$ python3 -q
>>> import numpy as np
>>> np.set_printoptions(precision=2, suppress=True, linewidth=160)
>>> rng = np.random.default_rng(997)
>>> t = rng.uniform(0, 2 * np.pi, 30)
>>> q, _ = np.linalg.qr(np.array([[0.0, -2.4], [-0.4, 0.0], [-0.3, 0.9]]))
>>> E = 3 * np.c_[np.cos(t), np.sin(t)] @ q.T
>>> E
array([[ 0.8 , -2.16, -1.92],
       [ 2.66,  1.39,  0.05],
       [ 0.85,  2.45,  1.52],
       [-2.64,  0.47,  1.34],
       [ 2.41, -0.88, -1.56],
       [ 1.55,  2.3 ,  1.14],
       [-2.7 , -1.31,  0.03],
       [ 2.85,  0.79, -0.48],
       [-1.52,  1.77,  1.89],
       [-0.63, -2.46, -1.6 ],
       [ 0.44, -2.29, -1.88],
       [ 2.84,  0.15, -0.95],
       [ 1.39, -1.85, -1.91],
       [ 2.65,  1.41,  0.06],
       [ 1.34, -1.88, -1.91],
       [ 0.8 ,  2.45,  1.54],
       [ 0.97, -2.09, -1.93],
       [ 2.72, -0.29, -1.24],
       [-2.84, -0.13,  0.97],
       [-0.82,  2.15,  1.92],
       [-0.79, -2.45, -1.54],
       [ 2.87,  0.48, -0.71],
       [ 2.77,  1.15, -0.18],
       [ 2.37,  1.79,  0.45],
       [ 0.05,  2.41,  1.79],
       [-1.98,  1.39,  1.78],
       [ 2.64, -0.46, -1.34],
       [ 1.19,  2.4 ,  1.35],
       [ 2.87,  0.52, -0.69],
       [ 0.96,  2.43,  1.46]])
>>> blk = np.stack([E, 3 * E, E[::-1]])
>>> print(np.linalg.norm(blk, axis=(1, 2)))
[16.43 49.3  16.43]
>>> blk.shape
(3, 30, 3)
>>> np.linalg.matrix_rank(blk)
array([2, 2, 2])
>>> np.linalg.matrix_rank(blk.reshape(3, -1))
np.int64(2)
>>> Uu, sig, Vt = np.linalg.svd(E)
>>> evecs = Vt[:(sig > 1e-8).sum()]
>>> vec = E[17] + 4 * E[21] + rng.integers(2) * np.eye(3)[0]
>>> vec
array([15.21,  1.65, -4.09])
>>> np.diag(evecs.T @ evecs)
array([0.92, 0.67, 0.41])
>>> np.allclose(evecs.T @ evecs @ vec, vec)
False
>>> Ac = E - E.mean(axis=0)
>>> Uu, sig, Vt = np.linalg.svd(Ac, full_matrices=False)
>>> np.round(Ac.mean(axis=0), 2) + 0
array([0., 0., 0.])
>>> print(np.abs(Uu[:, 0]).argmax())
19
>>> print(Vt[0] * np.sign(Vt[0, np.abs(Vt[0]).argmax()]))
[-0.3   0.7   0.64]
>>> (np.sign(Uu[:, 0]) == np.sign(Uu[0, 0])).astype(int)
array([1, 0, 0, 0, 1, 0, 0, 1, 0, 1, 1, 1, 1, 0, 1, 0, 1, 1, 0, 0, 1, 1, 1, 0, 0, 0, 1, 0, 1, 0])
>>> feats = np.load("run14.npy")
>>> feats
array([[-1,  1,  0,  0,  0,  0],
       [ 0,  1,  0,  0,  0,  0],
       [-2,  1,  0,  0,  0,  0],
       [ 0,  0, -1,  1,  0,  0],
       [ 0,  0,  0,  1,  0,  0],
       [ 0,  0, -2,  1,  0,  0],
       [ 0,  0,  0,  0, -1,  1],
       [ 0,  0,  0,  0,  0,  1],
       [ 0,  0,  0,  0, -2,  1]])
>>> vec = np.array([1, -2, 0, -2, -1, 2])
>>> y = feats @ vec
>>> np.round(np.linalg.pinv(feats) @ feats, 2) + 0
array([[1., 0., 0., 0., 0., 0.],
       [0., 1., 0., 0., 0., 0.],
       [0., 0., 1., 0., 0., 0.],
       [0., 0., 0., 1., 0., 0.],
       [0., 0., 0., 0., 1., 0.],
       [0., 0., 0., 0., 0., 1.]])
>>> np.round(np.linalg.lstsq(feats, y)[0], 2) + 0
array([ 1., -2.,  0., -2., -1.,  2.])
>>> y = y + 0.3 * rng.normal(size=9)
>>> y
array([-2.66, -1.85, -4.52, -2.01, -2.82, -2.07,  3.29,  1.74,  4.  ])
>>> beta, *_ = np.linalg.lstsq(feats, y)
>>> round(float(np.linalg.norm(y - feats @ beta)), 2)
0.65
>>> A2 = np.c_[feats[:, :4] @ np.array([[2, 0, 1, 2], [2, 2, 0, -1], [1, -1, 2, 2], [-1, 1, -2, -2]]), np.array([5, 0, 1, 0, 2, 4, 1, 4, 3])]
>>> A2
array([[ 0,  2, -1, -3,  5],
       [ 2,  2,  0, -1,  0],
       [-2,  2, -2, -5,  1],
       [-2,  2, -4, -4,  0],
       [-1,  1, -2, -2,  2],
       [-3,  3, -6, -6,  4],
       [ 0,  0,  0,  0,  1],
       [ 0,  0,  0,  0,  4],
       [ 0,  0,  0,  0,  3]])
>>> np.linalg.norm(np.linalg.qr(feats)[0].T @ A2, axis=0) ** 2 / ((A2 ** 2).sum(axis=0) + 1e-12)
array([1.  , 1.  , 1.  , 1.  , 0.67])
>>> np.linalg.matrix_rank(np.c_[feats, A2])
np.int64(7)
>>> np.round(np.linalg.norm(A2 - feats @ np.linalg.lstsq(feats, A2)[0], axis=0), 2) + 0
array([0.  , 0.  , 0.  , 0.  , 4.86])
>>> rk = np.linalg.matrix_rank(A2)
>>> rk
np.int64(4)
>>> null = np.linalg.svd(A2)[2][rk:].T
>>> np.linalg.matrix_rank(A2.T @ A2), np.linalg.matrix_rank(A2 @ A2.T)
(np.int64(4), np.int64(4))
>>> np.round(A2 @ null, 2) + 0
array([[0.],
       [0.],
       [0.],
       [0.],
       [0.],
       [0.],
       [0.],
       [0.],
       [0.]])
>>> A2 = feats[0, 0] * feats[1:] - np.outer(feats[1:, 0], feats[0])
>>> A2
array([[ 0, -1,  0,  0,  0,  0],
       [ 0,  1,  0,  0,  0,  0],
       [ 0,  0,  1, -1,  0,  0],
       [ 0,  0,  0, -1,  0,  0],
       [ 0,  0,  2, -1,  0,  0],
       [ 0,  0,  0,  0,  1, -1],
       [ 0,  0,  0,  0,  0, -1],
       [ 0,  0,  0,  0,  2, -1]])
>>> feats[:, 0] / feats[0, 0]
array([ 1., -0.,  2., -0., -0., -0., -0., -0., -0.])
>>> np.flatnonzero(~A2.round(6).any(axis=1))
array([], dtype=int64)
>>> K = np.load("case4.npy")
>>> K
array([[3., 1.],
       [0., 3.]])
>>> K @ K
array([[9., 6.],
       [0., 9.]])
>>> np.allclose(K @ K.T, K.T @ K)
False
>>> np.round(np.abs(np.linalg.eigvals(K)).max(), 2)
np.float64(3.0)
>>> A = np.array([[0.0, 0.0, 0.0, 0.0, -5.0, 1.0],
...     [0.0, 0.0, 0.0, 0.0, 5.0, 1.0],
...     [0.0, 0.0, 0.0, 0.0, 5.0, -4.0],
...     [0.0, 0.0, 0.0, 0.0, -1.0, -2.0],
...     [-5.0, 5.0, 5.0, -1.0, 0.0, 0.0],
...     [1.0, 1.0, -4.0, -2.0, 0.0, 0.0]])
>>> w, evecs = np.linalg.eigh(A)
>>> np.linalg.eigvalsh(A + 5 * np.eye(6))
array([-4.02,  0.93,  5.  ,  5.  ,  9.07, 14.02])
>>> np.abs(evecs[:, -1]).round(6).argmax()
np.int64(4)
>>> w.round(2) + 0
array([-9.02, -4.07,  0.  ,  0.  ,  4.07,  9.02])
>>> np.round(evecs.T @ A @ evecs, 2) + 0
array([[-9.02,  0.  ,  0.  ,  0.  ,  0.  ,  0.  ],
       [ 0.  , -4.07,  0.  ,  0.  ,  0.  ,  0.  ],
       [ 0.  ,  0.  ,  0.  ,  0.  ,  0.  ,  0.  ],
       [ 0.  ,  0.  ,  0.  ,  0.  ,  0.  ,  0.  ],
       [ 0.  ,  0.  ,  0.  ,  0.  ,  4.07,  0.  ],
       [ 0.  ,  0.  ,  0.  ,  0.  ,  0.  ,  9.02]])
>>> np.round(evecs @ np.diag(w) @ evecs.T, 2) + 0
array([[ 0.,  0.,  0.,  0., -5.,  1.],
       [ 0.,  0.,  0.,  0.,  5.,  1.],
       [ 0.,  0.,  0.,  0.,  5., -4.],
       [ 0.,  0.,  0.,  0., -1., -2.],
       [-5.,  5.,  5., -1.,  0.,  0.],
       [ 1.,  1., -4., -2.,  0.,  0.]])
>>> print(round(float(w.sum()), 2), np.trace(A))
-0.0 0.0
>>> np.round(np.linalg.eigvalsh(A @ A), 2) + 0
array([ 0.  ,  0.  , 16.55, 16.55, 81.45, 81.45])
>>> def softmax(z):
...     e = np.exp(z - z.max(axis=-1, keepdims=True))
...     return e / e.sum(axis=-1, keepdims=True)
... 
>>> softmax(A).sum(axis=1)
array([1., 1., 1., 1., 1., 1.])
>>> scores = A @ A.T / np.sqrt(6)
>>> print(softmax(scores).round(6).argmax(axis=1))
[0 1 2 3 4 5]
>>> np.round(softmax(scores)[2] @ A, 2) + 0
array([ 0.,  0.,  0.,  0.,  5., -4.])
>>> np.round(softmax(scores), 2) + 0
array([[1.  , 0.  , 0.  , 0.  , 0.  , 0.  ],
       [0.  , 0.89, 0.11, 0.  , 0.  , 0.  ],
       [0.  , 0.  , 1.  , 0.  , 0.  , 0.  ],
       [0.21, 0.  , 0.21, 0.46, 0.06, 0.06],
       [0.  , 0.  , 0.  , 0.  , 1.  , 0.  ],
       [0.  , 0.  , 0.  , 0.  , 0.  , 1.  ]])
>>> Uu, sig, Vt = np.linalg.svd(A)
>>> evecs = Vt[:(sig > 1e-8).sum()]
>>> vec = A[5] + -2 * A[4] + rng.integers(2) * np.eye(6)[0]
>>> vec
array([ 12.,  -9., -14.,   0.,   0.,   0.])
>>> np.linalg.matrix_rank(np.vstack([A, vec]))
np.int64(5)
>>> np.round(evecs.T @ evecs, 2) + 0
array([[ 0.33, -0.35, -0.3 ,  0.09,  0.  ,  0.  ],
       [-0.35,  0.6 , -0.02, -0.34,  0.  ,  0.  ],
       [-0.3 , -0.02,  0.78,  0.29,  0.  ,  0.  ],
       [ 0.09, -0.34,  0.29,  0.3 ,  0.  ,  0.  ],
       [ 0.  ,  0.  ,  0.  ,  0.  ,  1.  ,  0.  ],
       [ 0.  ,  0.  ,  0.  ,  0.  ,  0.  ,  1.  ]])
>>> G = E.T @ E
>>> np.diag(G)
array([122.07,  90.29,  57.64])
>>> W0 = np.load("data.npy")
>>> W0
array([[-1,  0,  0,  0,  0,  0,  0],
       [-1,  0,  0,  0,  0,  0,  0],
       [ 2,  1,  0,  0,  0,  0,  0],
       [ 1,  1,  1,  0,  0,  0,  0],
       [ 1, -2,  2, -1,  1,  0,  0],
       [-1, -2, -1, -2, -2,  1,  0],
       [ 0, -2, -2, -2, -2,  1,  2]])
>>> Uu, sig, Vt = np.linalg.svd(W0)
>>> print(sig.round(2) + 0)
[5.92 3.39 2.8  1.35 0.84 0.19 0.  ]
>>> A2 = Uu[:, :6] @ np.diag(sig[:6]) @ Vt[:6]
>>> np.round(np.linalg.norm(W0 - A2, 2), 2), round(float(sig[6]), 2)
(np.float64(0.0), 0.0)
>>> print(round(np.linalg.norm(W0 - A2) / np.linalg.norm(W0), 2))
0.0
>>> np.round(np.abs(W0 - A2).max(), 2)
np.float64(0.0)
>>> mat = np.array([[-1, -3, -3], [3, -2, 3], [3, -3, -1]])
>>> mat
array([[-1, -3, -3],
       [ 3, -2,  3],
       [ 3, -3, -1]])
>>> vec = np.array([-3, -4, -5])
>>> h = np.maximum(mat @ vec, 0)
>>> mat.T @ h
array([  -6, -114,  -98])
>>> print(np.tanh(mat @ vec))
[ 1. -1.  1.]
>>> np.maximum(mat @ vec, 0) - np.maximum(-mat @ vec, 0)
array([ 30, -16,   8])
>>> np.round(softmax(10 * mat[1]), 2) + 0
array([0.5, 0. , 0.5])
>>> softmax(mat).sum(axis=1)
array([1., 1., 1.])
>>> scores = mat @ mat.T / np.sqrt(3)
>>> print(softmax(scores).round(6).argmax(axis=1))
[0 1 2]
>>> print(np.round(softmax(scores + np.triu(np.full(scores.shape, -np.inf), 1)), 2) + 0)
[[1.   0.   0.  ]
 [0.   1.   0.  ]
 [0.   0.02 0.98]]
>>> softmax(scores)[1] @ mat
array([ 3.  , -2.  ,  2.99])
>>> q = mat.astype(float).copy()
>>> for j in range(3):
...     q[:, j] -= q[:, :j] @ (q[:, :j].T @ q[:, j])
...     q[:, j] /= np.linalg.norm(q[:, j])
... 
>>> np.round(q.T @ mat, 2) + 0
array([[ 4.36, -2.75,  2.06],
       [ 0.  ,  3.8 ,  3.08],
       [ 0.  ,  0.  ,  2.3 ]])
>>> P = np.triu(np.array([[3, 1, 3], [2, 1, 0], [2, 3, 3]]), 1) + np.eye(3)
>>> A2 = P @ mat @ np.linalg.inv(P)
>>> print(np.poly(A2))
[ 1.  4. 32. 38.]
>>> A2
array([[ 11., -25., -36.],
       [  3.,  -5.,  -6.],
       [  3.,  -6., -10.]])
>>> np.trace(A2), np.trace(mat)
(np.float64(-4.0), np.int64(-4))
>>> data = np.load("dump.npy")
>>> data
array([[-3.,  0., -4.],
       [ 5.,  0.,  5.],
       [ 8.,  0.,  9.]])
>>> rk = np.linalg.matrix_rank(data)
>>> rk
np.int64(2)
>>> null = np.linalg.svd(data)[2][rk:].T
>>> np.allclose(data @ null, 0)
True
>>> np.linalg.matrix_rank(data.T @ data), np.linalg.matrix_rank(data @ data.T)
(np.int64(2), np.int64(2))
>>> [int(np.linalg.matrix_rank(data[:, :j + 1])) for j in range(3)]
[1, 1, 2]
>>> null.shape
(3, 1)
>>> [int(np.linalg.matrix_rank(np.delete(data, i, axis=0))) for i in range(3)]
[2, 2, 2]
